In [1]: import numpy as np

In [2]: np.set_printoptions(precision=3, suppress=True, linewidth=120, floatmode="fixed")

In [3]: rnd = lambda a: np.round(a, 3) + 0

In [4]: J = np.array([[-1, 2, -2, 0, -3, -1, 0],
   ...:     [0, -1, 2, -2, 0, -3, -1],
   ...:     [-1, 0, -1, 2, -2, 0, -3],
   ...:     [-3, -1, 0, -1, 2, -2, 0],
   ...:     [0, -3, -1, 0, -1, 2, -2],
   ...:     [-2, 0, -3, -1, 0, -1, 2],
   ...:     [2, -2, 0, -3, -1, 0, -1]])

In [5]: rnd(np.linalg.norm(J, 2))
Out[5]: np.float64(6.08)

In [6]: rnd(np.linalg.norm(J, "nuc"))
Out[6]: np.float64(26.55)

In [7]: rnd(np.linalg.norm(J[1] - J[5]))
Out[7]: np.float64(6.633)

In [8]: rnd(np.linalg.norm(J, axis=0))
Out[8]: array([4.359, 4.359, 4.359, 4.359, 4.359, 4.359, 4.359])

In [9]: vec = np.array([2, 2, 2, 1, 0, 1, 0])

In [10]: rhs = J @ vec

In [11]: c, lr = np.zeros(7), 1 / np.linalg.norm(J, 2) ** 2

In [12]: for i in range(4):
    ...:     c -= lr * J.T @ (J @ c - rhs)
    ...:     if i % 1 == 0: print(i, round(np.linalg.norm(J @ c - rhs), 3))
    ...: 
0 6.385
1 2.764
2 1.367
3 0.754

In [13]: print(rnd(c))
[ 2.088  1.671  1.880  1.240 -0.007  0.856  0.185]

In [14]: def softmax(z):
    ...:     e = np.exp(z - z.max(axis=-1, keepdims=True))
    ...:     return e / e.sum(axis=-1, keepdims=True)
    ...: 

In [15]: rnd(softmax(J[6] + -1))
Out[15]: array([0.717, 0.013, 0.097, 0.005, 0.036, 0.097, 0.036])

In [16]: rnd(softmax(10 * J[6]))
Out[16]: array([1.000, 0.000, 0.000, 0.000, 0.000, 0.000, 0.000])

In [17]: rnd(softmax(J).sum(axis=1))
Out[17]: array([1.000, 1.000, 1.000, 1.000, 1.000, 1.000, 1.000])

In [18]: rnd(softmax(J[6]))
Out[18]: array([0.717, 0.013, 0.097, 0.005, 0.036, 0.097, 0.036])

In [19]: S = J @ J.T / np.sqrt(7)

In [20]: print(rnd(softmax(S)))
[[0.955 0.000 0.022 0.000 0.000 0.022 0.000]
 [0.000 0.955 0.000 0.022 0.000 0.000 0.022]
 [0.022 0.000 0.955 0.000 0.022 0.000 0.000]
 [0.000 0.022 0.000 0.955 0.000 0.022 0.000]
 [0.000 0.000 0.022 0.000 0.955 0.000 0.022]
 [0.022 0.000 0.000 0.022 0.000 0.955 0.000]
 [0.000 0.022 0.000 0.000 0.022 0.000 0.955]]

In [21]: rnd(softmax(S + np.triu(np.full(S.shape, -np.inf), 1)))
Out[21]: 
array([[1.000, 0.000, 0.000, 0.000, 0.000, 0.000, 0.000],
       [0.000, 1.000, 0.000, 0.000, 0.000, 0.000, 0.000],
       [0.022, 0.000, 0.977, 0.000, 0.000, 0.000, 0.000],
       [0.000, 0.022, 0.000, 0.977, 0.000, 0.000, 0.000],
       [0.000, 0.000, 0.022, 0.000, 0.977, 0.000, 0.000],
       [0.022, 0.000, 0.000, 0.022, 0.000, 0.956, 0.000],
       [0.000, 0.022, 0.000, 0.000, 0.022, 0.000, 0.955]])

In [22]: M = np.load("layer3.npy")

In [23]: M
Out[23]: 
array([[  4.001,   0.490,   4.741,  -1.518,  -4.844,  -2.173,   1.917,  -4.810,  -4.189,  -1.171],
       [  7.789,   1.450,   3.574,  -0.601,  -8.339,  -5.016,   1.178,  -6.017,  -2.975,  -1.887],
       [  7.737,   3.087,   4.701,   0.478,  -7.374,  -6.567,   3.672,  -8.387,  -5.953,  -3.990],
       [  6.928,  -0.211,   5.204,  -4.023,  -7.281,  -2.030,   1.957,  -6.921,  -4.584,  -2.339],
       [  2.973,   2.955,   3.781,   3.088,  -3.782,  -5.118,   1.679,  -3.098,  -2.994,  -0.263],
       [  7.714,   0.557,   3.944,  -2.192,  -8.138,  -3.431,   0.602,  -5.593,  -2.590,  -1.338],
       [  7.192,   2.234,   3.327,   0.925,  -7.632,  -5.595,   0.864,  -4.692,  -2.163,  -0.926],
       [  9.116,  -0.570,   2.673,  -4.920,  -8.671,  -2.017,   1.031,  -7.626,  -2.949,  -3.941],
       [  9.557,   1.862,   4.445,  -2.080,  -9.568,  -5.130,   2.552,  -8.862,  -5.142,  -4.027],
       [  5.660,   4.854,   5.371,   4.830,  -6.496,  -8.483,   2.550,  -5.222,  -4.531,  -0.856],
       [  5.668,   0.831,   1.764,  -0.794,  -5.510,  -3.209,   0.782,  -4.362,  -1.941,  -1.883],
       [  1.490,   2.768,   2.379,   2.762,  -1.414,  -4.065,   2.331,  -3.000,  -3.205,  -1.749],
       [  6.906,   0.994,   3.244,  -0.606,  -7.461,  -4.110,   0.208,  -4.222,  -1.714,  -0.446],
       [  7.195,   1.424,  -1.029,  -0.417,  -6.044,  -4.092,  -0.360,  -3.694,   0.681,  -2.554],
       [  6.320,   0.309,   4.467,  -2.667,  -6.725,  -2.473,   1.313,  -5.673,  -3.753,  -1.581],
       [  1.909,   1.027,   0.873,  -0.179,  -1.275,  -1.642,   1.849,  -3.254,  -2.497,  -2.790],
       [  7.299,   0.816,   5.036,  -2.421,  -7.358,  -3.282,   2.412,  -7.373,  -5.012,  -2.980],
       [  4.907,   1.610,   1.238,   0.562,  -4.829,  -3.654,   0.456,  -3.174,  -1.073,  -1.137],
       [  5.443,   4.655,   5.511,   4.794,  -6.432,  -8.649,   2.415,  -5.108,  -4.311,  -0.789],
       [  6.371,   4.439,   3.826,   3.337,  -6.426,  -7.817,   2.865,  -6.150,  -4.098,  -2.604],
       [  6.689,   1.587,   0.084,  -0.635,  -5.387,  -4.029,   1.579,  -5.637,  -1.850,  -4.310],
       [  5.267,   2.446,   5.057,   0.060,  -5.372,  -4.771,   3.524,  -7.189,  -5.859,  -3.305],
       [  7.682,   3.529,   3.013,   2.121,  -7.546,  -7.290,   1.333,  -5.332,  -2.593,  -1.702],
       [  5.988,   6.055,   5.455,   6.224,  -6.362, -10.305,   3.194,  -5.711,  -5.114,  -1.366],
       [  7.998,   4.189,   7.059,   1.765,  -8.114,  -8.225,   4.427,  -9.266,  -7.438,  -3.830],
       [  2.342,   0.755,   1.801,   0.199,  -2.654,  -2.021,   0.387,  -1.821,  -1.103,  -0.040],
       [  8.343,   0.121,   4.320,  -3.763,  -8.822,  -2.584,   0.793,  -6.745,  -3.285,  -2.036]])

In [24]: D = np.linalg.norm(M[:, None] - M[None], axis=-1)

In [25]: np.linalg.matrix_rank(D ** 2)
Out[25]: np.int64(12)

In [26]: print((D + 1e9 * np.eye(27)).round(6).argmin(axis=1))
[14  5 24 16 11 26 12 26 16 18 17  4  6 20  3 25  3 10  9  9 10  2  6  9  2 15  5]

In [27]: print(D.shape)
(27, 27)

In [28]: D.mean(axis=1).argmax()
Out[28]: np.int64(23)

In [29]: D[3].round(6).argsort(kind="stable")[:4]
Out[29]: array([ 3, 16, 14, 26])
